% python3 -q
>>> import numpy as np
>>> np.set_printoptions(precision=3, suppress=True, linewidth=120)
>>> f = np.array([4, -1, 5, 1, -4, 1, -2])
>>> M = np.array([np.roll(f, i) for i in range(7)])
>>> M
array([[ 4, -1,  5,  1, -4,  1, -2],
       [-2,  4, -1,  5,  1, -4,  1],
       [ 1, -2,  4, -1,  5,  1, -4],
       [-4,  1, -2,  4, -1,  5,  1],
       [ 1, -4,  1, -2,  4, -1,  5],
       [ 5,  1, -4,  1, -2,  4, -1],
       [-1,  5,  1, -4,  1, -2,  4]])
>>> np.allclose(M @ M.T, M.T @ M)
True
>>> M @ np.ones(7)
array([4., 4., 4., 4., 4., 4., 4.])
>>> np.fft.fft(M[0])
array([ 4.   +0.j   ,  3.497-6.851j, -2.609+4.67j , 11.111-2.181j, 11.111+2.181j, -2.609-4.67j ,  3.497+6.851j])
>>> mat = np.loadtxt("case13.csv", delimiter=",")
>>> mat
array([[ 0.69 , -0.051,  0.133, -0.019, -0.061, -0.416,  0.004, -0.084,  0.098, -0.019],
       [-0.051,  0.974,  0.055, -0.101, -0.056, -0.058, -0.006,  0.006, -0.032, -0.04 ],
       [ 0.133,  0.055,  0.879,  0.196,  0.115,  0.158,  0.012, -0.002,  0.05 ,  0.079],
       [-0.019, -0.101,  0.196,  0.445, -0.265,  0.034, -0.038,  0.106, -0.264, -0.21 ],
       [-0.061, -0.056,  0.115, -0.265,  0.865, -0.053, -0.018,  0.036, -0.108, -0.102],
       [-0.416, -0.058,  0.158,  0.034, -0.053,  0.437,  0.009, -0.124,  0.16 , -0.003],
       [ 0.004, -0.006,  0.012, -0.038, -0.018,  0.009,  0.997,  0.009, -0.02 , -0.014],
       [-0.084,  0.006, -0.002,  0.106,  0.036, -0.124,  0.009,  0.955,  0.08 ,  0.037],
       [ 0.098, -0.032,  0.05 , -0.264, -0.108,  0.16 , -0.02 ,  0.08 ,  0.838, -0.096],
       [-0.019, -0.04 ,  0.079, -0.21 , -0.102, -0.003, -0.014,  0.037, -0.096,  0.92 ]])
>>> Uu, sig, Vh = np.linalg.svd(mat)
>>> evecs = Vh[:(sig > 1e-8).sum()]
>>> rng = np.random.default_rng(173946)
>>> x0 = mat[3] + -1 * mat[9] + rng.integers(2) * np.eye(10)[9]
>>> x0.round(3) + 0
array([ 0.   , -0.061,  0.117,  0.655, -0.163,  0.036, -0.024,  0.069, -0.168, -0.13 ])
>>> np.allclose(evecs.T @ evecs @ x0, x0)
False
>>> def softmax(z):
...     e = np.exp(z - z.max(axis=-1, keepdims=True))
...     return e / e.sum(axis=-1, keepdims=True)
... 
>>> softmax(mat[6] + 2)
array([0.086, 0.085, 0.087, 0.083, 0.084, 0.087, 0.233, 0.087, 0.084, 0.085])
>>> np.round(softmax(10 * mat[6]), 3) + 0
array([0., 0., 0., 0., 0., 0., 1., 0., 0., 0.])
>>> softmax(mat[6])
array([0.086, 0.085, 0.087, 0.083, 0.084, 0.087, 0.233, 0.087, 0.084, 0.085])
>>> softmax(mat).sum(axis=1)
array([1., 1., 1., 1., 1., 1., 1., 1., 1., 1.])
>>> scores = mat @ mat.T / np.sqrt(10)
>>> softmax(scores)[6] @ mat
array([ 0.027,  0.066,  0.162, -0.013,  0.033,  0.014,  0.126,  0.099,  0.067,  0.053])
>>> Uu, sig, Vh = np.linalg.svd(mat)
>>> np.argmax(sig[:-1] / (sig[1:] + 1e-6)) + 1
np.int64(8)
>>> sig.round(3) + 0
array([1., 1., 1., 1., 1., 1., 1., 1., 0., 0.])
>>> M2 = Uu[:, :8] @ np.diag(sig[:8]) @ Vh[:8]
>>> np.linalg.matrix_rank(mat, rtol=0.05)
np.int64(8)
>>> np.round(np.abs(mat - M2).max(), 3)
np.float64(0.0)
>>> np.unique(mat.round(6), axis=0).shape
(10, 10)
>>> np.round(np.trace(np.linalg.pinv(mat) @ mat), 3)
np.float64(8.0)
>>> np.linalg.lstsq(mat[:-1].T, mat[-1])[2]
np.int32(8)
